$ ipython --no-banner

In [1]: import numpy as np

In [2]: np.set_printoptions(suppress=True, linewidth=140)

In [3]: J = np.loadtxt("block13.csv", delimiter=",")

In [4]: print(J)
[[-0.8 -1.1 -0.2]
 [ 0.3  0.1  0. ]
 [ 0.6  2.   0.1]
 [ 1.2  0.   1.1]]

In [5]: def softmax(z):
   ...:     e = np.exp(z - z.max(axis=-1, keepdims=True))
   ...:     return e / e.sum(axis=-1, keepdims=True)
   ...: 

In [6]: print(np.round(softmax(10 * J[3]), 3) + 0)
[0.731 0.    0.269]

In [7]: print(np.round(softmax(J[3]), 3))
[0.453 0.137 0.41 ]

In [8]: S = J @ J.T / np.sqrt(3)

In [9]: print(np.round(softmax(S + np.triu(np.full(S.shape, -np.inf), 1)), 3))
[[1.    0.    0.    0.   ]
 [0.435 0.565 0.    0.   ]
 [0.015 0.089 0.895 0.   ]
 [0.063 0.154 0.203 0.579]]

In [10]: print(np.round(softmax(S)[3] @ J, 3))
[0.812 0.351 0.645]

In [11]: print(softmax(S).round(6).argmax(axis=1))
[0 2 2 3]

In [12]: x0 = np.array([3, 3, -2])

In [13]: y = J @ x0

In [14]: print(np.round(np.linalg.pinv(J) @ J, 3) + 0)
[[1. 0. 0.]
 [0. 1. 0.]
 [0. 0. 1.]]

In [15]: try:
    ...:     np.linalg.solve(J, y)
    ...: except np.linalg.LinAlgError as e:
    ...:     print(e)
    ...: 
Last 2 dimensions of the array must be square

In [16]: rng = np.random.default_rng(96145)

In [17]: y = y + 0.1 * rng.normal(size=4)

In [18]: print(y.round(3))
[-5.349  1.248  7.702  1.311]

In [19]: beta, *_ = np.linalg.lstsq(J, y)

In [20]: print(beta.round())
[ 3.  3. -2.]

In [21]: print(np.round(J.T @ (y - J @ beta), 3) + 0)
[0. 0. 0.]

In [22]: F = np.load("w.npy")

In [23]: print(F)
[[ 1.005  0.023 -1.144]
 [-1.871 -0.125  1.936]
 [-1.824  0.189  2.143]
 [ 1.685 -0.352 -1.456]
 [-2.395 -0.043  2.807]
 [ 1.307 -0.084 -0.89 ]
 [ 2.465  0.017 -2.326]
 [-0.064 -0.295 -0.241]
 [ 1.326 -0.303 -1.459]
 [ 1.864 -0.312 -2.064]
 [ 3.833 -0.117 -4.484]
 [-5.382 -0.029  5.652]
 [ 0.22   0.131 -1.002]
 [ 1.226 -0.231 -1.276]
 [ 1.926 -0.469 -2.437]]

In [24]: x0 = np.array([3, 2, 0])

In [25]: y = F @ x0

In [26]: print(np.round(np.linalg.solve(F.T @ F, F.T @ y), 3) + 0)
[3. 2. 0.]

In [27]: print(np.round(np.linalg.lstsq(F, y)[0], 3) + 0)
[3. 2. 0.]

In [28]: y = y + 0.02 * rng.normal(size=15)

In [29]: print(y.round(3))
[  3.051  -5.859  -5.042   4.394  -7.246   3.754   7.427  -0.78    3.352   4.971  11.253 -16.215   0.969   3.234   4.826]

In [30]: beta, *_ = np.linalg.lstsq(F, y)

In [31]: print(np.round(np.linalg.norm(y - F @ beta), 3))
0.092

In [32]: print([round(float(np.linalg.norm(np.linalg.solve(F.T @ F + lam * np.eye(3), F.T @ y))), 2) for lam in (0, 1, 10, 100)])
[3.61, 2.33, 1.87, 1.24]

In [33]: print(beta.round())
[3. 2. 0.]

In [34]: print(np.round(F.T @ (y - F @ beta), 3) + 0)
[0. 0. 0.]

In [35]: W0 = np.load("x.npy")

In [36]: print(W0)
[[-7.  0.  0.]
 [ 0. -2.  2.]
 [ 0.  1. -2.]]

In [37]: w, vecs = np.linalg.eig(W0)

In [38]: print(np.round(np.sort(np.linalg.eigvals(np.linalg.inv(W0))), 3))
[-1.707 -0.293 -0.143]

In [39]: print(w.round(3))
[-0.586 -3.414 -7.   ]

In [40]: print(np.round(np.sort(np.linalg.eigvals(W0 @ W0)), 3))
[ 0.343 11.657 49.   ]

In [41]: print(np.round(W0 @ vecs[:, 0] - w[0] * vecs[:, 0], 3) + 0)
[0. 0. 0.]

In [42]: E = np.load("a.npy")

In [43]: print(E.round(3))
[[ 0.309 -0.951  0.   ]
 [ 0.951  0.309  0.   ]
 [ 0.     0.     1.   ]]

In [44]: idx = rng.permutation(3)

In [45]: out = E[:, idx] * rng.choice([-1, 1], 3)

In [46]: print(out.round(3))
[[-0.951 -0.309  0.   ]
 [ 0.309 -0.951  0.   ]
 [ 0.    -0.     1.   ]]

In [47]: Uu, _, Vt = np.linalg.svd(E.T @ out)

In [48]: print(Uu @ Vt)
[[ 0. -1.  0.]
 [ 1.  0.  0.]
 [ 0.  0.  1.]]

In [49]: print(np.round(np.linalg.lstsq(E, out)[0], 3) + 0)
[[ 0. -1.  0.]
 [ 1.  0.  0.]
 [ 0.  0.  1.]]

In [50]: x0 = np.array([-2, 1, 2])

In [51]: y = E @ x0

In [52]: print(y.round(3))
[-1.569 -1.593  2.   ]

In [53]: print(np.round(np.linalg.solve(E, E[:, 2]), 3))
[ 0. -0.  1.]

In [54]: print(np.round(np.linalg.solve(E, y + E[:, 0]), 3))
[-1.  1.  2.]

In [55]: out = np.array([[-9, -5], [-8, -6], [5, -7]])

In [56]: print(np.round(np.einsum("ij->j", E), 3))
[ 1.26  -0.642  1.   ]

In [57]: print(np.vstack([E, out.T]).shape)
(5, 3)

In [58]: print(np.round(E @ out, 3))
[[  4.827   4.161]
 [-11.032  -6.609]
 [  5.     -7.   ]]

In [59]: print(np.linalg.matrix_rank(E @ out))
2
